$ ipython --no-banner

In [1]: import numpy as np

In [2]: np.set_printoptions(suppress=True, linewidth=200)

In [3]: O, _ = np.linalg.qr(np.array([[0.7, -2.3, -1.0, -0.7, -0.5, 0.1, -0.8, 0.6, 0.8],
   ...:     [1.4, -1.8, 0.9, 0.5, -1.1, -1.0, 0.1, 1.1, 0.8],
   ...:     [0.1, 0.3, 0.3, 0.6, 1.1, 1.9, -0.9, 0.9, -1.5],
   ...:     [-0.1, 0.4, 1.0, 0.6, 0.4, 1.3, 0.2, -1.6, -1.6],
   ...:     [0.1, -0.1, -0.1, 1.4, 1.3, -1.2, 1.6, 0.0, -1.0],
   ...:     [0.2, -0.6, -0.4, -1.2, 0.1, 1.1, -2.7, 0.7, 1.0],
   ...:     [-0.3, 2.0, 0.0, 0.0, 0.0, -0.6, 2.3, 0.7, 0.5],
   ...:     [1.8, 1.7, 1.0, -1.6, 0.8, 0.8, -0.9, 1.3, -0.5],
   ...:     [1.2, 0.3, -0.8, 0.3, -2.1, 0.3, -2.1, 1.6, -0.6]]))

In [4]: arr = 5 * O

In [5]: arr.round(3)
Out[5]: 
array([[-1.296, -2.714,  1.758,  0.919, -1.223, -0.237, -3.136,  0.78 , -0.141],
       [-2.593, -1.911, -2.442, -1.102,  1.457,  1.137, -0.044, -1.847, -0.787],
       [-0.185,  0.402, -0.558, -1.194, -2.013, -3.189, -0.628, -2.701,  1.075],
       [ 0.185,  0.478, -2.39 , -0.658,  0.487, -2.302, -1.28 ,  2.676, -2.063],
       [-0.185, -0.101,  0.257, -2.906, -3.184,  1.669,  0.851,  0.864, -1.431],
       [-0.37 , -0.704,  0.821,  2.177, -0.725, -1.213,  2.12 , -1.071, -3.364],
       [ 0.556,  2.438,  0.842, -0.335,  0.676,  1.214, -2.694, -1.91 , -2.256],
       [-3.333,  2.585, -0.73 ,  1.809, -1.456,  0.492, -0.051,  0.753,  0.684],
       [-2.222,  0.677,  2.818, -2.124,  1.962, -1.485,  0.805,  0.647, -0.17 ]])

In [6]: round(np.linalg.norm(arr[6] - arr[7]), 3)
Out[6]: np.float64(7.071)

In [7]: round(np.linalg.norm(arr, "nuc"), 3)
Out[7]: np.float64(45.0)

In [8]: feats = np.array([[5.0, 4.0, 0.0, 4.0, 4.0, 4.0, 4.0, 4.0],
   ...:     [4.0, 5.0, 0.0, 4.0, 4.0, 4.0, 4.0, 4.0],
   ...:     [0.0, 0.0, 5.0, 0.0, 0.0, 0.0, 0.0, 0.0],
   ...:     [4.0, 4.0, 0.0, 5.0, 4.0, 4.0, 4.0, 4.0],
   ...:     [4.0, 4.0, 0.0, 4.0, 5.0, 4.0, 4.0, 4.0],
   ...:     [4.0, 4.0, 0.0, 4.0, 4.0, 5.0, 4.0, 4.0],
   ...:     [4.0, 4.0, 0.0, 4.0, 4.0, 4.0, 5.0, 4.0],
   ...:     [4.0, 4.0, 0.0, 4.0, 4.0, 4.0, 4.0, 5.0]])

In [9]: feats
Out[9]: 
array([[5., 4., 0., 4., 4., 4., 4., 4.],
       [4., 5., 0., 4., 4., 4., 4., 4.],
       [0., 0., 5., 0., 0., 0., 0., 0.],
       [4., 4., 0., 5., 4., 4., 4., 4.],
       [4., 4., 0., 4., 5., 4., 4., 4.],
       [4., 4., 0., 4., 4., 5., 4., 4.],
       [4., 4., 0., 4., 4., 4., 5., 4.],
       [4., 4., 0., 4., 4., 4., 4., 5.]])

In [10]: x = np.ones(8)

In [11]: for _ in range(5):
    ...:     x = feats @ x
    ...:     x /= np.linalg.norm(x)
    ...:     print(round(x @ feats @ x, 3))
    ...: 
28.899
28.997
29.0
29.0
29.0

In [12]: np.round(np.linalg.eigvalsh(feats)[-1], 3)
Out[12]: np.float64(29.0)

In [13]: O, V = np.linalg.qr(feats[:, :4])[0], np.linalg.qr(feats[:, 4:])[0]

In [14]: sig = np.linalg.svd(O.T @ V, compute_uv=False)

In [15]: np.round(np.linalg.norm(O @ O.T - V @ V.T, 2), 3)
Out[15]: np.float64(1.0)

In [16]: blk = np.stack([feats, 5 * feats, feats[::-1]])

In [17]: np.einsum("bij,cij->bc", blk, blk)
Out[17]: 
array([[  872.,  4360.,   720.],
       [ 4360., 21800.,  3600.],
       [  720.,  3600.,   872.]])

In [18]: np.linalg.matrix_rank(blk.reshape(3, -1))
Out[18]: np.int64(2)

In [19]: np.linalg.matrix_rank(blk)
Out[19]: array([8, 8, 8])

In [20]: (blk @ feats.T).shape
Out[20]: (3, 8, 8)

In [21]: blk.shape
Out[21]: (3, 8, 8)
